In [1]: import numpy as np

In [2]: np.set_printoptions(precision=2, suppress=True, linewidth=140, floatmode="fixed")

In [3]: K = np.array([[-3, -4, 2, 3, 1],
   ...:     [1, 0, -1, 0, 0],
   ...:     [-3, 2, 4, -1, 2],
   ...:     [0, -5, -1, 5, -2],
   ...:     [5, -4, 3, 5, -2]])

In [4]: print(K)
[[-3 -4  2  3  1]
 [ 1  0 -1  0  0]
 [-3  2  4 -1  2]
 [ 0 -5 -1  5 -2]
 [ 5 -4  3  5 -2]]

In [5]: th = np.radians(72)

In [6]: r_ = np.eye(5)

In [7]: r_[3, 3] = r_[1, 1] = np.cos(th)

In [8]: r_[3, 1], r_[1, 3] = -np.sin(th), np.sin(th)

In [9]: print(r_)
[[ 1.00  0.00  0.00  0.00  0.00]
 [ 0.00  0.31  0.00  0.95  0.00]
 [ 0.00  0.00  1.00  0.00  0.00]
 [ 0.00 -0.95  0.00  0.31  0.00]
 [ 0.00  0.00  0.00  0.00  1.00]]

In [10]: out = K @ r_.T

In [11]: print(out)
[[-3.00  1.62  2.00  4.73  1.00]
 [ 1.00  0.00 -1.00  0.00  0.00]
 [-3.00 -0.33  4.00 -2.21  2.00]
 [ 0.00  3.21 -1.00  6.30 -2.00]
 [ 5.00  3.52  3.00  5.35 -2.00]]

In [12]: print(np.allclose(np.linalg.norm(K, axis=1), np.linalg.norm(out, axis=1)))
True

In [13]: u = np.array([0, -1])

In [14]: print(np.array([np.convolve(row, u, "same") for row in K]))
[[ 0  3  4 -2 -3]
 [ 0 -1  0  1  0]
 [ 0  3 -2 -4  1]
 [ 0  0  5  1 -5]
 [ 0 -5  4 -3 -5]]

In [15]: print(np.convolve(K[4], u))
[ 0 -5  4 -3 -5  2]

In [16]: print(np.correlate(K[4], K[0], "full"))
[  5  11   1 -14  20   4 -33  -7   6]

In [17]: out = np.inv(K)
AttributeError: module 'numpy' has no attribute 'inv'


In [18]: out = np.linalg.inv(K)

In [19]: print(round(float(np.linalg.slogdet(K)[0]), 2))
-1.0

In [20]: print(np.linalg.det(K) * out)
[[  -8.00  -55.00   11.00   26.00  -19.00]
 [  72.00 -141.00  -99.00  -75.00   12.00]
 [  -8.00  104.00   11.00   26.00  -19.00]
 [  54.00 -225.00 -114.00  -96.00    9.00]
 [ -41.00 -262.00  -43.00   14.00    2.00]]

In [21]: print(np.allclose(out, K.T))
False
